% python3 -q
>>> import numpy as np
>>> np.set_printoptions(precision=3, suppress=True, linewidth=140)
>>> m1 = np.load("test5.npy")
>>> print(m1)
[[ 1  0  0  0]
 [ 3  1  0  0]
 [-3  3  1  0]
 [ 3 -1 -1  1]]
>>> w1 = np.array([[-3, 7, -9, 6, -2, -8],
...     [5, -8, -6, 0, -5, 3],
...     [1, 4, 5, -8, 1, 0],
...     [1, -9, 0, -5, 1, -5]])
>>> c = np.array([5, 2, -2, 3, 1, 1])
>>> act = np.maximum(m1 @ w1 + c, 0)
>>> act
array([[ 2,  9,  0,  9,  0,  0],
       [ 1, 15,  0, 21,  0,  0],
       [30,  0, 12,  0,  0, 34],
       [ 0, 18,  0, 24,  0,  0]])
>>> print((act > 0).astype(int))
[[1 1 0 1 0 0]
 [1 1 0 1 0 0]
 [1 0 1 0 0 1]
 [0 1 0 1 0 0]]
>>> (act > 0).mean(axis=0)
array([0.75, 0.75, 0.25, 0.75, 0.  , 0.25])
>>> np.linalg.matrix_rank(act)
np.int64(4)
>>> cent = np.array([[0, -8, 8],
...     [9, -8, -4],
...     [0, -8, 6],
...     [-1, 7, 7],
...     [-4, 4, -1],
...     [-1, 2, 0]])
>>> (act @ cent).round(6).argmax(axis=1)
array([0, 0, 2, 0])
>>> act @ cent
array([[  72,  -25,   43],
       [ 114,   19,   95],
       [ -34, -268,  312],
       [ 138,   24,   96]])
>>> r0 = np.array([3, 0])
>>> np.convolve(m1[0], r0)
array([3, 0, 0, 0, 0])
>>> print(np.correlate(m1[0], m1[1], "full"))
[0 0 1 3 0 0 0]
>>> np.polyval(r0, m1[0])
array([3, 0, 0, 0])
>>> np.array([np.convolve(row, r0, "same") for row in m1])
array([[ 3,  0,  0,  0],
       [ 9,  3,  0,  0],
       [-9,  9,  3,  0],
       [ 9, -3, -3,  3]])
>>> q, evecs = np.linalg.qr(m1[:, :1])[0], np.linalg.qr(m1[:, 1:])[0]
>>> s = np.linalg.svd(q.T @ evecs, compute_uv=False)
>>> np.degrees(np.arccos(s.clip(0, 1)))
array([10.893])
>>> P = np.triu(np.array([[3, -7, 9, -8], [5, 8, 7, 6], [2, 9, 7, -5], [-8, -5, -6, 8]]), 1) + np.eye(4)
>>> other = P @ m1 @ np.linalg.inv(P)
>>> P @ m1 - m1 @ P
array([[-72.,  35.,   8.,   0.],
       [ -3.,  36., -33.,  24.],
       [-15., -16.,  11., -42.],
       [  0.,  21., -20.,  25.]])
>>> np.linalg.matrix_rank(m1, rtol=0.1)
np.int64(3)
>>> np.argsort(-np.linalg.norm(m1, axis=0).round(6), kind="stable")[:3]
array([0, 1, 2])
>>> round(np.linalg.norm(m1, 2) / np.linalg.norm(m1), 3)
np.float64(0.897)
>>> A = np.load("block6.npy")
>>> print(A)
[[1 1 2 0 3 0 3 2 2]
 [1 3 2 3 0 2 1 0 3]
 [0 2 1 3 2 2 1 3 3]
 [0 0 3 1 3 1 1 1 1]
 [0 2 0 2 2 2 2 1 3]
 [3 0 2 3 3 0 1 0 2]
 [2 1 1 3 3 2 0 2 2]
 [2 0 3 3 0 3 0 0 1]
 [3 3 0 0 1 3 2 2 0]]
>>> r0 = np.array([1, 2, -1, 4, 0, 4, 3, 2, -2])
>>> other = A + np.outer(r0, np.eye(9)[6])
>>> np.linalg.matrix_rank(np.linalg.inv(other) - np.linalg.inv(A), tol=1e-8)
np.int64(1)
>>> other
array([[1., 1., 2., 0., 3., 0., 4., 2., 2.],
       [1., 3., 2., 3., 0., 2., 3., 0., 3.],
       [0., 2., 1., 3., 2., 2., 0., 3., 3.],
       [0., 0., 3., 1., 3., 1., 5., 1., 1.],
       [0., 2., 0., 2., 2., 2., 2., 1., 3.],
       [3., 0., 2., 3., 3., 0., 5., 0., 2.],
       [2., 1., 1., 3., 3., 2., 3., 2., 2.],
       [2., 0., 3., 3., 0., 3., 2., 0., 1.],
       [3., 3., 0., 0., 1., 3., 0., 2., 0.]])
>>> print(round(np.linalg.det(other) / np.linalg.det(A), 3), round(1 + np.linalg.solve(A, r0)[6], 3))
-1.138 -1.138
>>> np.linalg.matrix_rank(other - A)
np.int64(1)
>>> x = np.array([0, 0, 1, 2, 0, 0, 0, 1, 0])
>>> rhs = other @ x
>>> rhs
array([ 4.,  8., 10.,  6.,  5.,  8.,  9.,  9.,  2.])
>>> print(np.round(np.linalg.solve(other, other[:, 3]), 3) + 0)
[0. 0. 0. 1. 0. 0. 0. 0. 0.]
>>> other = A[0, 0] * A[1:] - np.outer(A[1:, 0], A[0])
>>> other
array([[ 0,  2,  0,  3, -3,  2, -2, -2,  1],
       [ 0,  2,  1,  3,  2,  2,  1,  3,  3],
       [ 0,  0,  3,  1,  3,  1,  1,  1,  1],
       [ 0,  2,  0,  2,  2,  2,  2,  1,  3],
       [ 0, -3, -4,  3, -6,  0, -8, -6, -4],
       [ 0, -1, -3,  3, -3,  2, -6, -2, -2],
       [ 0, -2, -1,  3, -6,  3, -6, -4, -3],
       [ 0,  0, -6,  0, -8,  3, -7, -4, -6]])
>>> print(A[:, 0] / A[0, 0])
[1. 1. 0. 0. 0. 3. 2. 2. 3.]
>>> np.linalg.matrix_rank(other), np.linalg.matrix_rank(A)
(np.int64(8), np.int64(9))
>>> rng = np.random.default_rng(16)
>>> z = rng.permutation(9)
>>> z
array([7, 0, 4, 3, 5, 1, 6, 8, 2])
>>> other = A[z][:, z]
>>> np.allclose(other, A)
False
>>> np.round(np.linalg.det(other), 3), np.round(np.linalg.det(A[z]), 3)
(np.float64(-7865.0), np.float64(-7865.0))
>>> round(np.linalg.norm(A) ** 2 / np.linalg.norm(A, 2) ** 2, 3)
np.float64(1.444)
>>> round(np.linalg.norm(A, 2), 3)
np.float64(14.484)
>>> print(np.linalg.norm(A, axis=1).argmax())
2
>>> A[1] @ A[0]
np.int64(17)
>>> np.round(np.linalg.norm(A[1], 1), 3), round(np.linalg.norm(A[1], np.inf), 3)
(np.float64(15.0), np.float64(3.0))
>>> E = np.load("run4.npy")
>>> E
array([[ 2,  2, 11],
       [ 3,  4, 11],
       [ 0,  0,  2],
       [ 0,  4,  0],
       [ 0,  0,  0],
       [ 0,  0,  0],
       [ 0,  0,  0],
       [ 1,  2,  5],
       [ 0,  2,  0],
       [ 0,  0,  0],
       [ 3,  4, 11],
       [ 5,  9,  8],
       [ 0,  0,  5],
       [ 4,  8,  5],
       [ 1,  2,  5],
       [ 2,  2, 11],
       [ 7, 12, 11]])
>>> cen = E - E.mean(axis=0)
>>> left, s, VT = np.linalg.svd(cen, full_matrices=False)
>>> s ** 2 / (s ** 2).sum()
array([0.793, 0.203, 0.004])
>>> np.linalg.matrix_rank(cen)
np.int64(3)
>>> np.abs(VT[0]).argmax()
np.int64(2)
>>> VT[0] * np.sign(VT[0, np.abs(VT[0]).argmax()])
array([0.354, 0.516, 0.78 ])
>>> np.searchsorted(np.cumsum(s ** 2) / (s ** 2).sum(), 0.9) + 1
np.int64(2)
>>> np.abs(VT[-1])
array([0.902, 0.409, 0.138])
>>> np.round(cen.mean(axis=0), 3) + 0
array([0., 0., 0.])
>>> M = np.array([[0, 0, 0, -1, 0, -3],
...     [0, 0, -3, -1, 0, 0],
...     [0, 0, 0, 0, 0, 0],
...     [0, 0, 0, 0, 0, 2]])
>>> left, s, VT = np.linalg.svd(M)
>>> s
array([3.728, 3.137, 0.513, 0.   ])
>>> np.argmax(s[:-1] / (s[1:] + 1e-6)) + 1
np.int64(3)
>>> other = left[:, :3] @ np.diag(s[:3]) @ VT[:3]
>>> round(np.linalg.norm(M - other) / np.linalg.norm(M), 3)
np.float64(0.0)
>>> np.linalg.matrix_rank(other)
np.int64(3)
>>> rank = np.linalg.matrix_rank(M)
>>> rank
np.int64(3)
>>> null = np.linalg.svd(M)[2][rank:].T
>>> [int(np.linalg.matrix_rank(M[:, :j + 1])) for j in range(6)]
[0, 0, 1, 2, 2, 3]
>>> [int(np.linalg.matrix_rank(M[:i])) for i in range(1, len(M) + 1)]
[1, 2, 2, 3]
>>> np.allclose(M @ null, 0)
True
>>> np.linalg.matrix_rank(M.T @ M), np.linalg.matrix_rank(M @ M.T)
(np.int64(3), np.int64(3))
>>> np.round(M @ null, 3) + 0
array([[0., 0., 0.],
       [0., 0., 0.],
       [0., 0., 0.],
       [0., 0., 0.]])
>>> null.shape
(6, 3)
>>> np.argsort(-np.linalg.norm(M, axis=0).round(6), kind="stable")[:3]
array([5, 2, 3])
>>> print(np.linalg.matrix_rank(M, rtol=0.1))
3
>>> print(np.linalg.cond(M) > 100)
True
>>> M.mean(axis=0)
array([ 0.  ,  0.  , -0.75, -0.5 ,  0.  , -0.25])
>>> np.unravel_index(np.abs(M).argmax(), M.shape)
(np.int64(0), np.int64(5))
>>> M - M[0]
array([[ 0,  0,  0,  0,  0,  0],
       [ 0,  0, -3,  0,  0,  3],
       [ 0,  0,  0,  1,  0,  3],
       [ 0,  0,  0,  1,  0,  5]])
>>> other = np.array([[-5, -1, 4, -3], [3, -3, -1, 5]])
>>> arr = np.block([[np.zeros((2, 2)), other], [other.T, np.zeros((4, 4))]])
>>> arr
array([[ 0.,  0., -5., -1.,  4., -3.],
       [ 0.,  0.,  3., -3., -1.,  5.],
       [-5.,  3.,  0.,  0.,  0.,  0.],
       [-1., -3.,  0.,  0.,  0.,  0.],
       [ 4., -1.,  0.,  0.,  0.,  0.],
       [-3.,  5.,  0.,  0.,  0.,  0.]])
>>> # symmetric
>>> w1 = np.array([[2, 3], [0, 2], [3, 0], [3, 1], [3, 1], [1, 1]])
>>> c = np.array([0, 0])
>>> act = np.maximum(arr @ w1 + c, 0)
>>> np.linalg.matrix_rank(act)
np.int64(2)
>>> (act > 0).mean(axis=0)
array([0.333, 0.5  ])
>>> (act > 0).astype(int)
array([[0, 0],
       [1, 1],
       [0, 0],
       [0, 0],
       [1, 1],
       [0, 1]])
>>> print(act)
[[ 0.  0.]
 [ 2.  1.]
 [ 0.  0.]
 [ 0.  0.]
 [ 8. 10.]
 [ 0.  1.]]
>>> cent = np.array([[-9, 9, -2], [-8, -8, -5]])
>>> w1 @ cent
array([[-42,  -6, -19],
       [-16, -16, -10],
       [-27,  27,  -6],
       [-35,  19, -11],
       [-35,  19, -11],
       [-17,   1,  -7]])
>>> left, s, VT = np.linalg.svd(act)
>>> np.argmax(s[:-1] / (s[1:] + 1e-6)) + 1
np.int64(1)
>>> other = left[:, :1] @ np.diag(s[:1]) @ VT[:1]
>>> round(np.abs(act - other).max(), 3)
np.float64(0.713)
>>> np.linalg.matrix_rank(act, rtol=0.05)
np.int64(2)
>>> np.round(np.linalg.norm(act - other) / np.linalg.norm(act), 3)
np.float64(0.086)
>>> other.round(3) + 0
array([[0.   , 0.   ],
       [1.287, 1.581],
       [0.   , 0.   ],
       [0.   , 0.   ],
       [8.084, 9.932],
       [0.49 , 0.602]])
>>> W0 = np.array([[-2.5, 0.3, 0.1, -0.3, -0.3, 0.3],
...     [-4.0, 1.0, 0.1, 0.9, -0.7, -0.4],
...     [-1.0, 0.2, 1.3, 0.3, 0.6, 1.6],
...     [-4.0, -1.3, -1.6, -1.6, -0.4, 0.2],
...     [-11.5, -0.5, -0.6, 1.4, -1.8, -1.8],
...     [-5.0, 0.8, 1.3, 0.1, 0.1, 0.6],
...     [-14.0, -0.5, -0.7, -0.4, -1.8, -0.7]])
>>> W0
array([[ -2.5,   0.3,   0.1,  -0.3,  -0.3,   0.3],
       [ -4. ,   1. ,   0.1,   0.9,  -0.7,  -0.4],
       [ -1. ,   0.2,   1.3,   0.3,   0.6,   1.6],
       [ -4. ,  -1.3,  -1.6,  -1.6,  -0.4,   0.2],
       [-11.5,  -0.5,  -0.6,   1.4,  -1.8,  -1.8],
       [ -5. ,   0.8,   1.3,   0.1,   0.1,   0.6],
       [-14. ,  -0.5,  -0.7,  -0.4,  -1.8,  -0.7]])
>>> x = np.array([7, 4, -9, -7, -6, 1])
>>> W0 @ np.eye(6)[3]
array([-0.3,  0.9,  0.3, -1.6,  1.4,  0.1, -0.4])
>>> W0 @ (2 * x)
array([ -26. ,  -54.8,  -44. ,  -10. , -155.8,  -88.4, -161.6])
>>> W0 @ x
array([-13. , -27.4, -22. ,  -5. , -77.9, -44.2, -80.8])
>>> np.einsum("ij,j->i", W0, x)
array([-13. , -27.4, -22. ,  -5. , -77.9, -44.2, -80.8])
